$ python -q
>>> import numpy as np
>>> import numpy.linalg as la
>>> np.set_printoptions(suppress=True, linewidth=200)
>>> W0 = np.loadtxt("a.csv", delimiter=",")
>>> W0.round(3)
array([[0.125, 0.25 , 0.125, 0.125, 0.25 , 0.125],
       [0.2  , 0.2  , 0.   , 0.2  , 0.1  , 0.3  ],
       [0.214, 0.143, 0.286, 0.143, 0.   , 0.214],
       [0.167, 0.333, 0.   , 0.5  , 0.   , 0.   ],
       [0.182, 0.273, 0.   , 0.273, 0.182, 0.091],
       [0.   , 0.273, 0.182, 0.273, 0.091, 0.182]])
>>> np.round(W0 @ np.ones(6), 3)
array([1., 1., 1., 1., 1., 1.])
>>> p = np.eye(6)[4]
>>> for _ in range(5):
...     p = p @ W0
...     print(p.round(3))
... 
[0.182 0.273 0.    0.273 0.182 0.091]
[0.156 0.265 0.039 0.288 0.114 0.138]
[0.15  0.262 0.056 0.291 0.099 0.143]
[0.15  0.261 0.061 0.29  0.095 0.144]
[0.149 0.26  0.062 0.29  0.094 0.145]
>>> K = np.load("x.npy")
>>> K
array([[3, 0, 0],
       [1, 0, 0],
       [0, 0, 0]])
>>> rng = np.random.default_rng(886)
>>> out = K + rng.integers(-2, 3, (3, 1)) @ rng.integers(-2, 3, (1, 3))
>>> out
array([[-1,  4, -2],
       [ 1,  0,  0],
       [-2,  2, -1]])
>>> la.matrix_rank(out - K, tol=1e-8)
np.int64(1)
>>> np.round(la.svd(out - K, compute_uv=False), 3) + 0
array([6.708, 0.   , 0.   ])
>>> X = np.load("m.npy")
>>> X
array([[2., 0., 2., 1., 0.],
       [3., 0., 0., 0., 2.],
       [3., 1., 3., 2., 2.],
       [1., 3., 2., 3., 2.],
       [0., 0., 0., 0., 2.]])
>>> la.matrix_rank(X, rtol=0.1)
np.int64(4)
>>> print([round(float(x), 3) for x in la.svd(X, compute_uv=False)[:3]])
[7.786, 3.371, 2.584]
>>> np.round(np.abs(la.svd(X)[2][-1]), 3)
array([0.007, 0.536, 0.35 , 0.768, 0.013])
>>> round(float(la.norm(X, 2) / la.norm(X)), 3)
0.87
>>> out = la.inv(W0)
>>> np.round(la.cond(W0), 3)
np.float64(126.228)
>>> print(round(la.slogdet(W0)[0], 3))
-1.0
>>> print(np.round(W0 @ out, 3) + 0)
[[1. 0. 0. 0. 0. 0.]
 [0. 1. 0. 0. 0. 0.]
 [0. 0. 1. 0. 0. 0.]
 [0. 0. 0. 1. 0. 0.]
 [0. 0. 0. 0. 1. 0.]
 [0. 0. 0. 0. 0. 1.]]
>>> np.allclose(out, W0.T)
False
>>> np.round(la.det(W0) * out, 3) + 0
array([[ 0.   ,  0.   ,  0.   ,  0.   ,  0.   ,  0.   ],
       [-0.002, -0.001,  0.   , -0.001,  0.002,  0.001],
       [ 0.   ,  0.   ,  0.   ,  0.   ,  0.   ,  0.   ],
       [ 0.001,  0.   ,  0.   ,  0.001, -0.002,  0.   ],
       [ 0.001,  0.   ,  0.   ,  0.001, -0.001,  0.   ],
       [ 0.   ,  0.   ,  0.   ,  0.   ,  0.   ,  0.   ]])
>>> Q, r_ = la.qr(X)
>>> np.round(Q.T @ Q, 3) + 0
array([[1., 0., 0., 0., 0.],
       [0., 1., 0., 0., 0.],
       [0., 0., 1., 0., 0.],
       [0., 0., 0., 1., 0.],
       [0., 0., 0., 0., 1.]])
>>> print(round(float(np.trace(Q @ Q.T)), 3))
5.0
>>> Q = X.astype(float).copy()
>>> for j in range(5):
...     Q[:, j] -= Q[:, :j] @ (Q[:, :j].T @ Q[:, j])
...     Q[:, j] /= la.norm(Q[:, j])
... 
>>> np.round(Q.T @ Q, 3) + 0
array([[1., 0., 0., 0., 0.],
       [0., 1., 0., 0., 0.],
       [0., 0., 1., 0., 0.],
       [0., 0., 0., 1., 0.],
       [0., 0., 0., 0., 1.]])
>>> mat = np.load("dump.npy")
>>> mat.round(3)
array([[ 0.208,  0.354, -0.155, -0.125],
       [ 0.354,  0.625, -0.322, -0.072],
       [-0.155, -0.322,  0.263, -0.256],
       [-0.125, -0.072, -0.256,  0.905]])
>>> round(float(np.trace(la.pinv(mat) @ mat)), 3)
2.0
>>> print(np.round(mat @ la.pinv(mat) @ mat, 3))
[[ 0.208  0.354 -0.155 -0.125]
 [ 0.354  0.625 -0.322 -0.072]
 [-0.155 -0.322  0.263 -0.256]
 [-0.125 -0.072 -0.256  0.905]]
>>> np.einsum("ij,ji->", mat, mat)
np.float64(2.0)
>>> np.round(la.eigvals(mat).sum().real, 3)
np.float64(2.0)
>>> np.round(la.det(2 * mat), 3), round(la.det(mat), 3)
(np.float64(0.0), np.float64(0.0))
>>> np.einsum("ii->", mat)
np.float64(2.0)
>>> np.round(np.kron(np.eye(2, dtype=int), mat), 3)
array([[ 0.208,  0.354, -0.155, -0.125,  0.   ,  0.   , -0.   , -0.   ],
       [ 0.354,  0.625, -0.322, -0.072,  0.   ,  0.   , -0.   , -0.   ],
       [-0.155, -0.322,  0.263, -0.256, -0.   , -0.   ,  0.   , -0.   ],
       [-0.125, -0.072, -0.256,  0.905, -0.   , -0.   , -0.   ,  0.   ],
       [ 0.   ,  0.   , -0.   , -0.   ,  0.208,  0.354, -0.155, -0.125],
       [ 0.   ,  0.   , -0.   , -0.   ,  0.354,  0.625, -0.322, -0.072],
       [-0.   , -0.   ,  0.   , -0.   , -0.155, -0.322,  0.263, -0.256],
       [-0.   , -0.   , -0.   ,  0.   , -0.125, -0.072, -0.256,  0.905]])
>>> feats = np.loadtxt("mat.csv", delimiter=",")
>>> feats
array([[ 0.3  ,  0.4  ,  0.4  , -0.2  ,  1.3  ],
       [-1.   , -0.8  , -2.6  , -1.5  ,  1.7  ],
       [ 0.324,  0.389,  0.835, -0.14 ,  1.163],
       [-0.3  ,  0.8  ,  0.2  ,  0.8  ,  0.5  ],
       [ 0.   ,  0.3  ,  0.6  ,  1.7  , -1.   ]])
>>> print(np.round(np.poly(feats), 3) + 0)
[ 1.    -0.135 -1.132  0.     4.065 -0.614]
>>> np.round(la.eigvals(feats), 3)
array([ 1.13 +0.829j,  1.13 -0.829j,  0.152+0.j   , -1.139+0.871j, -1.139-0.871j])
>>> print(round(la.eigvals(feats).sum().real, 3))
0.135
>>> np.round(np.einsum("ij,ji->", feats, feats), 3)
np.float64(2.283)
>>> round(float(la.det(feats[::-1])), 3)
0.614
>>> np.kron(np.eye(2, dtype=int), feats)
array([[ 0.3  ,  0.4  ,  0.4  , -0.2  ,  1.3  ,  0.   ,  0.   ,  0.   , -0.   ,  0.   ],
       [-1.   , -0.8  , -2.6  , -1.5  ,  1.7  , -0.   , -0.   , -0.   , -0.   ,  0.   ],
       [ 0.324,  0.389,  0.835, -0.14 ,  1.163,  0.   ,  0.   ,  0.   , -0.   ,  0.   ],
       [-0.3  ,  0.8  ,  0.2  ,  0.8  ,  0.5  , -0.   ,  0.   ,  0.   ,  0.   ,  0.   ],
       [ 0.   ,  0.3  ,  0.6  ,  1.7  , -1.   ,  0.   ,  0.   ,  0.   ,  0.   , -0.   ],
       [ 0.   ,  0.   ,  0.   , -0.   ,  0.   ,  0.3  ,  0.4  ,  0.4  , -0.2  ,  1.3  ],
       [-0.   , -0.   , -0.   , -0.   ,  0.   , -1.   , -0.8  , -2.6  , -1.5  ,  1.7  ],
       [ 0.   ,  0.   ,  0.   , -0.   ,  0.   ,  0.324,  0.389,  0.835, -0.14 ,  1.163],
       [-0.   ,  0.   ,  0.   ,  0.   ,  0.   , -0.3  ,  0.8  ,  0.2  ,  0.8  ,  0.5  ],
       [ 0.   ,  0.   ,  0.   ,  0.   , -0.   ,  0.   ,  0.3  ,  0.6  ,  1.7  , -1.   ]])
>>> np.round(la.det(2 * feats), 3), np.round(la.det(feats), 3)
(np.float64(19.66), np.float64(0.614))
>>> round(la.det(feats.T), 3)
np.float64(0.614)
>>> np.einsum("ii->", feats)
np.float64(0.135)
>>> x = np.array([2, 0, 0, 1, 0])
>>> h = np.maximum(feats @ x, 0)
>>> print(np.round(np.tanh(feats @ x), 3))
[ 0.38  -0.998  0.468  0.197  0.935]
>>> print(np.round(np.maximum(feats @ (3 * x), 0), 3))
[1.2   0.    1.524 0.6   5.1  ]
>>> h.round(3)
array([0.4  , 0.   , 0.508, 0.2  , 1.7  ])
>>> Q = feats.astype(float).copy()
>>> for j in range(5):
...     Q[:, j] -= Q[:, :j] @ (Q[:, :j].T @ Q[:, j])
...     Q[:, j] /= la.norm(Q[:, j])
... 
>>> np.round(Q.T @ Q, 3) + 0
array([[1., 0., 0., 0., 0.],
       [0., 1., 0., 0., 0.],
       [0., 0., 1., 0., 0.],
       [0., 0., 0., 1., 0.],
       [0., 0., 0., 0., 1.]])
>>> x = np.array([1, 1, 0, 0, 3])
>>> (feats @ x).argmax()
np.int64(0)
>>> np.round(feats @ (2 * x), 3)
array([ 9.2  ,  6.6  ,  8.404,  4.   , -5.4  ])
>>> np.sign((feats @ x).round(6))
array([ 1.,  1.,  1.,  1., -1.])
>>> np.round(feats * x, 3)
array([[ 0.3  ,  0.4  ,  0.   , -0.   ,  3.9  ],
       [-1.   , -0.8  , -0.   , -0.   ,  5.1  ],
       [ 0.324,  0.389,  0.   , -0.   ,  3.489],
       [-0.3  ,  0.8  ,  0.   ,  0.   ,  1.5  ],
       [ 0.   ,  0.3  ,  0.   ,  0.   , -3.   ]])
>>> print(np.round((feats * x).sum(axis=1), 3))
[ 4.6    3.3    4.202  2.    -2.7  ]
>>> print(feats @ np.eye(5)[3])
[-0.2  -1.5  -0.14  0.8   1.7 ]
>>> E = np.array([[2, 1, 2, 0, 1], [0, 2, 0, 2, 1], [0, 2, 1, 1, 0], [2, 1, 1, 0, 1]]) * (rng.random((4, 5)) < 0.3)
>>> E
array([[2, 0, 0, 0, 0],
       [0, 0, 0, 0, 1],
       [0, 0, 1, 0, 0],
       [2, 1, 1, 0, 0]])
>>> out = E / la.norm(E, axis=1, keepdims=True)
>>> cov = out @ out.T
>>> (cov - 2 * np.eye(4)).round(6).argmax(axis=1)
array([3, 0, 3, 0])
>>> print(cov.round(3))
[[1.    0.    0.    0.816]
 [0.    1.    0.    0.   ]
 [0.    0.    1.    0.408]
 [0.816 0.    0.408 1.   ]]
>>> np.round(la.norm(out, axis=1), 3)
array([1., 1., 1., 1.])
>>> F, _ = la.qr(np.array([[0.3, -0.4, -0.1, 0.7, -1.0],
...     [0.3, 0.5, -1.0, 0.7, 0.3],
...     [0.6, -0.5, -0.7, 0.3, -0.7],
...     [0.2, 0.2, 0.6, 0.7, -0.6],
...     [0.1, -0.6, 0.7, 0.3, -0.7]]))
>>> F.round(3)
array([[-0.391,  0.264, -0.003,  0.674, -0.569],
       [-0.391, -0.676, -0.203,  0.403,  0.433],
       [-0.781,  0.214, -0.248, -0.531,  0.008],
       [-0.26 , -0.311,  0.886, -0.159, -0.159],
       [-0.13 ,  0.575,  0.335,  0.276,  0.681]])
>>> out = F / la.norm(F, axis=1, keepdims=True)
>>> cov = out @ out.T
>>> np.argwhere(np.triu(np.abs(cov) > 0.95, 1))
array([], shape=(0, 2), dtype=int64)
>>> (cov - 2 * np.eye(5)).round(6).argmax(axis=1)
array([1, 0, 0, 0, 0])
>>> data = np.load("block4.npy")
>>> data
array([[  1.4,   0.6,  -9. ,  -0.1,  -0.5,  -0.3],
       [ -1.7,  -1.3, -11. ,   1.2,  -1.5,   0.8],
       [  0.2,  -0.8,  14. ,   1.3,   1. ,   0.9],
       [ -1.1,  -1.7,   9. ,   0.7,  -0.9,   0.1],
       [  0.3,   1.1,   8. ,  -0.3,   0.6,  -1.5],
       [  1. ,  -0.4,  18. ,   1.1,  -0.2,   0.8]])
>>> x = np.array([2, 1, -1, -2, -1, -1])
>>> h = np.maximum(data @ x, 0)
>>> print(np.round(np.maximum(data @ x, 0) - np.maximum(-data @ x, 0), 3))
[ 13.4   4.6 -18.9 -13.5  -4.8 -19.2]
>>> np.round(np.maximum(data @ (3 * x), 0), 3)
array([40.2, 13.8,  0. ,  0. ,  0. ,  0. ])
>>> np.round(data.T @ h, 3)
array([  10.94,    2.06, -171.2 ,    4.18,  -13.6 ,   -0.34])
>>> ang = np.radians(45)
>>> r_ = np.eye(6)
>>> r_[5, 5] = r_[1, 1] = np.cos(ang)
>>> r_[5, 1], r_[1, 5] = -np.sin(ang), np.sin(ang)
>>> r_.round(3)
array([[ 1.   ,  0.   ,  0.   ,  0.   ,  0.   ,  0.   ],
       [ 0.   ,  0.707,  0.   ,  0.   ,  0.   ,  0.707],
       [ 0.   ,  0.   ,  1.   ,  0.   ,  0.   ,  0.   ],
       [ 0.   ,  0.   ,  0.   ,  1.   ,  0.   ,  0.   ],
       [ 0.   ,  0.   ,  0.   ,  0.   ,  1.   ,  0.   ],
       [ 0.   , -0.707,  0.   ,  0.   ,  0.   ,  0.707]])
>>> out = data @ r_.T
>>> np.allclose(la.norm(data, axis=1), la.norm(out, axis=1))
True
>>> np.round(la.svd(data, compute_uv=False), 3), np.round(la.svd(out, compute_uv=False), 3)
(array([29.492,  4.231,  2.084,  1.471,  0.856,  0.553]), array([29.492,  4.231,  2.084,  1.471,  0.856,  0.553]))
>>> np.allclose(data @ data.T, out @ out.T)
True
>>> np.round(np.abs(out - data).max(axis=0), 3)
array([0.   , 1.383, 0.   , 0.   , 0.   , 1.173])
>>> x = np.array([1, 1, 0, 2, 1])
>>> target = feats @ x
>>> beta, lr = np.zeros(5), 1 / la.norm(feats, 2) ** 2
>>> for i in range(250):
...     beta -= lr * feats.T @ (feats @ beta - target)
...     if i % 50 == 0: print(i, round(la.norm(feats @ beta - target), 3))
... 
0 2.715
50 0.241
100 0.194
150 0.164
200 0.145
>>> round(la.cond(feats), 3)
np.float64(30.924)
>>> beta.round(3)
array([0.215, 0.732, 0.467, 1.882, 1.023])
>>> x = np.array([2, 1, 2, 1, 1, 3])
>>> target = data @ x
>>> target.round(3)
array([-16.1, -24.6,  32.6,  14.2,  13.5,  40.9])
>>> np.round(la.solve(data, data[:, 2]), 3) + 0
array([0., 0., 1., 0., 0., 0.])
>>> np.round(la.solve(data, target), 3)
array([2., 1., 2., 1., 1., 3.])
>>> print(np.round(la.solve(data.T, data[3]), 3) + 0)
[0. 0. 0. 1. 0. 0.]
>>> np.round(la.solve(data, 4 * target), 3)
array([ 8.,  4.,  8.,  4.,  4., 12.])
>>> np.round((data - data.T) / 2, 3)
array([[ 0.  ,  1.15, -4.6 ,  0.5 , -0.4 , -0.65],
       [-1.15,  0.  , -5.1 ,  1.45, -1.3 ,  0.6 ],
       [ 4.6 ,  5.1 ,  0.  , -3.85, -3.5 , -8.55],
       [-0.5 , -1.45,  3.85,  0.  , -0.3 , -0.5 ],
       [ 0.4 ,  1.3 ,  3.5 ,  0.3 ,  0.  , -0.65],
       [ 0.65, -0.6 ,  8.55,  0.5 ,  0.65,  0.  ]])
>>> np.trace(data)
np.float64(16.2)
>>> np.allclose(data @ data.T, data.T @ data)
False
>>> data.inv()
Traceback (most recent call last):
  File "<python-input-114>", line 1, in <module>
    data.inv()
    ^^^^^^^^
AttributeError: 'numpy.ndarray' object has no attribute 'inv'
>>> round(float(np.abs(la.eigvals(data)).max()), 3)
16.491
>>> np.allclose(data, data.T)
False
